>>> import numpy as np
>>> np.set_printoptions(suppress=True, linewidth=100)
>>> M = np.loadtxt("mat.csv", delimiter=",")
>>> M
array([[-5.5,  0.1,  0.6],
       [-3.5, -1. , -0.6],
       [ 2. ,  1. , -1. ],
       [-1. ,  1.8, -0.4]])
>>> vec = np.array([3, -3, -3])
>>> y = M @ vec
>>> np.round(np.linalg.lstsq(M, y)[0], 1)
array([ 3., -3., -3.])
>>> y.round(1)
array([-18.6,  -5.7,   6. ,  -7.2])
>>> rng = np.random.default_rng(206)
>>> y = y + 0.3 * rng.normal(size=4)
>>> y.round(1)
array([-18.4,  -5.7,   6.4,  -7. ])
>>> coef, *_ = np.linalg.lstsq(M, y)
>>> [round(float(np.linalg.norm(np.linalg.solve(M.T @ M + lam * np.eye(3), M.T @ y))), 2) for lam in (0, 1, 10, 100)]
[5.2, 4.09, 2.6, 0.96]
>>> np.round(M.T @ (y - M @ coef), 1) + 0
array([0., 0., 0.])
>>> coef.round()
array([ 3., -3., -3.])
>>> O, r_ = np.linalg.qr(M)
>>> round(float(np.trace(O @ O.T)), 1)
3.0
>>> np.round(O @ r_, 1)
array([[-5.5,  0.1,  0.6],
       [-3.5, -1. , -0.6],
       [ 2. ,  1. , -1. ],
       [-1. ,  1.8, -0.4]])
>>> np.allclose(r_.T @ r_, M.T @ M)
True
>>> np.round(O.T @ O, 1) + 0
array([[1., 0., 0.],
       [0., 1., 0.],
       [0., 0., 1.]])
>>> O.shape, r_.shape
((4, 3), (3, 3))
>>> data = np.loadtxt("arr.csv", delimiter=",")
>>> data
array([[ 0.9, -0.1,  0.5,  0.7],
       [-2.3,  0. , -1.1, -1.7],
       [-1.6,  0.3, -1. , -2. ],
       [-0.7, -0.2,  0.2, -0.1],
       [ 2.7,  0.5,  1.5,  2.4],
       [-0.2, -0.3, -0.3, -0.4],
       [-2.7,  0.5, -0.9, -2.8],
       [ 3.1, -0.1,  0.5,  3. ],
       [-2.3,  0.5, -1.1, -2.3],
       [ 2.1,  0. ,  0.9,  2.6],
       [ 0.4, -0.2,  0.2,  0.7],
       [ 0.9, -0.4,  0.3,  0.8],
       [-1.6, -0.1, -0.9, -2.1],
       [ 0.5,  0.2,  0.5,  0.9],
       [-3.8, -0.5, -1.7, -3.5],
       [ 3.8,  0.1,  1.4,  3.5],
       [ 2.4,  0.2,  1.3,  1.7],
       [-2.1, -0.1, -0.8, -2. ],
       [ 1.8,  0.1,  0.5,  1.4],
       [ 1.7, -0.5,  0.4,  0.9]])
>>> proj = data @ np.linalg.solve(data.T @ data, data.T)
>>> round(float(np.trace(proj)), 1)
4.0
>>> np.round(np.linalg.eigvalsh(proj), 1) + 0
array([0., 0., 0., 0., 0., 0., 0., 0., 0., 0., 0., 0., 0., 0., 0., 0., 1., 1., 1., 1.])
>>> np.allclose(proj @ proj, proj)
True
>>> vec = np.array([2, 2, -1, 0])
>>> y = data @ vec
>>> np.round(np.linalg.pinv(data) @ data, 1) + 0
array([[1., 0., 0., 0.],
       [0., 1., 0., 0.],
       [0., 0., 1., 0.],
       [0., 0., 0., 1.]])
>>> np.round(np.linalg.solve(data.T @ data, data.T @ y), 1) + 0
array([ 2.,  2., -1.,  0.])
>>> np.round(np.linalg.lstsq(data, y)[0], 1) + 0
array([ 2.,  2., -1.,  0.])
>>> y = y + 0.3 * rng.normal(size=20)
>>> y.round(1)
array([ 1. , -3.6, -1.9, -2.5,  4.9, -0.3, -3.7,  5.2, -2.6,  3.5,  0.4,  1.4, -2.7,  1.2, -6.8,
        6.2,  4.3, -3.6,  3.2,  2.2])
>>> coef, *_ = np.linalg.lstsq(data, y)
>>> round(float(np.linalg.norm(y - data @ coef)), 1)
1.1
>>> m1 = np.load("layer8.npy")
>>> m1
array([[-2.3,  4.2, -2.1],
       [-0.1,  0.5,  0.1],
       [ 0.1, -0.5, -0.4],
       [-3.1,  6.3, -3.4],
       [-0.8,  1.9, -0.8],
       [-2.3,  4.3, -2.2],
       [-0.3,  0.3, -0.2],
       [-0.8,  1.5, -0.9],
       [-0.4,  0.4, -0.1],
       [-0.7,  2.2, -1.1],
       [-1.3,  3. , -1.6],
       [-0.4,  1.7, -1.4],
       [-2.9,  6.3, -3.2],
       [-0.3,  1.9, -0.6],
       [-0.4,  1.2, -0.4],
       [-0.9,  2.1, -0.9],
       [-2.2,  4.5, -2.7],
       [-3.6,  8.1, -4.3],
       [-0.1,  0. , -0.1],
       [-2.4,  6.3, -3.3],
       [-1.3,  3.2, -1.8],
       [-1.3,  3.3, -1.7],
       [-3.7,  8.7, -3.8],
       [-1.6,  4.5, -2. ]])
>>> Z = m1[[11, 13]].astype(float)
>>> for _ in range(6):
...     labels = np.linalg.norm(m1[:, None] - Z, axis=-1).argmin(axis=1)
...     Z = np.array([m1[labels == j].mean(axis=0) for j in range(2)])
... 
>>> labels
array([0, 1, 1, 0, 1, 0, 1, 1, 1, 1, 1, 1, 0, 1, 1, 1, 0, 0, 1, 0, 1, 1, 0, 0])
>>> np.abs(Z[1] - Z[0]).argmax()
np.int64(1)
>>> vec = np.array([2, 1, -2])
>>> y = m1 @ vec
>>> coef, lr = np.zeros(3), 1 / np.linalg.norm(m1, 2) ** 2
>>> for i in range(10):
...     coef -= lr * m1.T @ (m1 @ coef - y)
...     if i % 2 == 0: print(i, round(np.linalg.norm(m1 @ coef - y), 1))
... 
0 3.1
2 3.1
4 3.1
6 3.1
8 3.0
>>> coef.round(1)
array([-0.3,  0.8, -0.4])
>>> np.round(np.linalg.cond(m1), 1)
np.float64(21.9)
